$ ipython --no-banner

In [1]: import numpy as np

In [2]: np.set_printoptions(precision=2, suppress=True, linewidth=200, sign=" ")

In [3]: def tidy(a):
   ...:     return np.round(a, 2) + 0
   ...: 

In [4]: feats = np.array([[-0.11, -0.04, -0.06],
   ...:     [-0.76, -0.35, -0.49],
   ...:     [0.11, 0.04, 0.06],
   ...:     [-0.11, -0.04, -0.06],
   ...:     [-0.84, -0.41, -0.58],
   ...:     [0.76, 0.35, 0.49],
   ...:     [0.11, 0.04, 0.06],
   ...:     [-0.97, -0.64, -0.81],
   ...:     [0.5, 0.2, 0.29],
   ...:     [0.76, 0.35, 0.49],
   ...:     [0.76, 0.35, 0.49],
   ...:     [0.41, 0.16, 0.24],
   ...:     [0.84, 0.41, 0.58],
   ...:     [0.87, 0.45, 0.62],
   ...:     [-0.71, -0.31, -0.45],
   ...:     [-0.89, -0.48, -0.65],
   ...:     [-0.76, -0.35, -0.49],
   ...:     [0.11, 0.04, 0.06],
   ...:     [0.41, 0.16, 0.24]])

In [5]: feats
Out[5]: 
array([[-0.11, -0.04, -0.06],
       [-0.76, -0.35, -0.49],
       [ 0.11,  0.04,  0.06],
       [-0.11, -0.04, -0.06],
       [-0.84, -0.41, -0.58],
       [ 0.76,  0.35,  0.49],
       [ 0.11,  0.04,  0.06],
       [-0.97, -0.64, -0.81],
       [ 0.5 ,  0.2 ,  0.29],
       [ 0.76,  0.35,  0.49],
       [ 0.76,  0.35,  0.49],
       [ 0.41,  0.16,  0.24],
       [ 0.84,  0.41,  0.58],
       [ 0.87,  0.45,  0.62],
       [-0.71, -0.31, -0.45],
       [-0.89, -0.48, -0.65],
       [-0.76, -0.35, -0.49],
       [ 0.11,  0.04,  0.06],
       [ 0.41,  0.16,  0.24]])

In [6]: Xs = (feats - feats.mean(axis=0)) / feats.std(axis=0)

In [7]: tidy(Xs.std(axis=0))
Out[7]: array([ 1.,  1.,  1.])

In [8]: beta = np.linalg.lstsq(np.delete(Xs, 2, axis=1), Xs[:, 2])[0]

In [9]: tidy(1 - np.var(Xs[:, 2] - np.delete(Xs, 2, axis=1) @ beta))
Out[9]: np.float64(1.0)

In [10]: tidy(beta)
Out[10]: array([ 0.31,  0.69])

In [11]: np.abs(beta).argmax()
Out[11]: np.int64(1)

In [12]: cov = np.cov(feats, rowvar=False)

In [13]: tidy(np.polyfit(feats[:, 2], feats[:, 1], 1))
Out[13]: array([ 0.73,  0.  ])

In [14]: print(np.argwhere(np.triu(np.abs(np.corrcoef(feats.T)) > 0.8, 1)))
[[ 0  1]
 [ 0  2]
 [ 1  2]]

In [15]: tidy(cov)
Out[15]: 
array([[ 0.44,  0.22,  0.3 ],
       [ 0.22,  0.11,  0.15],
       [ 0.3 ,  0.15,  0.21]])

In [16]: np.median(feats, axis=0)
Out[16]: array([ 0.11,  0.04,  0.06])

In [17]: tidy(np.corrcoef(feats.T))
Out[17]: 
array([[ 1.  ,  0.99,  1.  ],
       [ 0.99,  1.  ,  1.  ],
       [ 1.  ,  1.  ,  1.  ]])

In [18]: tidy(np.linalg.eigvalsh(cov)[::-1])
Out[18]: array([ 0.76,  0.  ,  0.  ])

In [19]: X = np.load("test7.npy")

In [20]: X
Out[20]: 
array([[ 4,  0,  0],
       [ 3,  1,  0],
       [-7,  0,  3]])

In [21]: W1 = np.array([[0, 2, 0, 1], [2, 0, 1, 0], [0, 0, 0, 0]])

In [22]: beta = np.array([3, 1, 0, 2])

In [23]: act = np.maximum(X @ W1 + beta, 0)

In [24]: (act > 0).astype(int)
Out[24]: 
array([[ 1,  1,  0,  1],
       [ 1,  1,  1,  1],
       [ 1,  0,  0,  0]])

In [25]: tidy((act > 0).mean(axis=0))
Out[25]: array([ 1.  ,  0.67,  0.33,  0.67])

In [26]: W2 = np.array([[4, -8], [4, 6], [4, 1], [-1, 9]])

In [27]: act @ W2
Out[27]: 
array([[ 42,  84],
       [ 47,  48],
       [ 12, -24]])
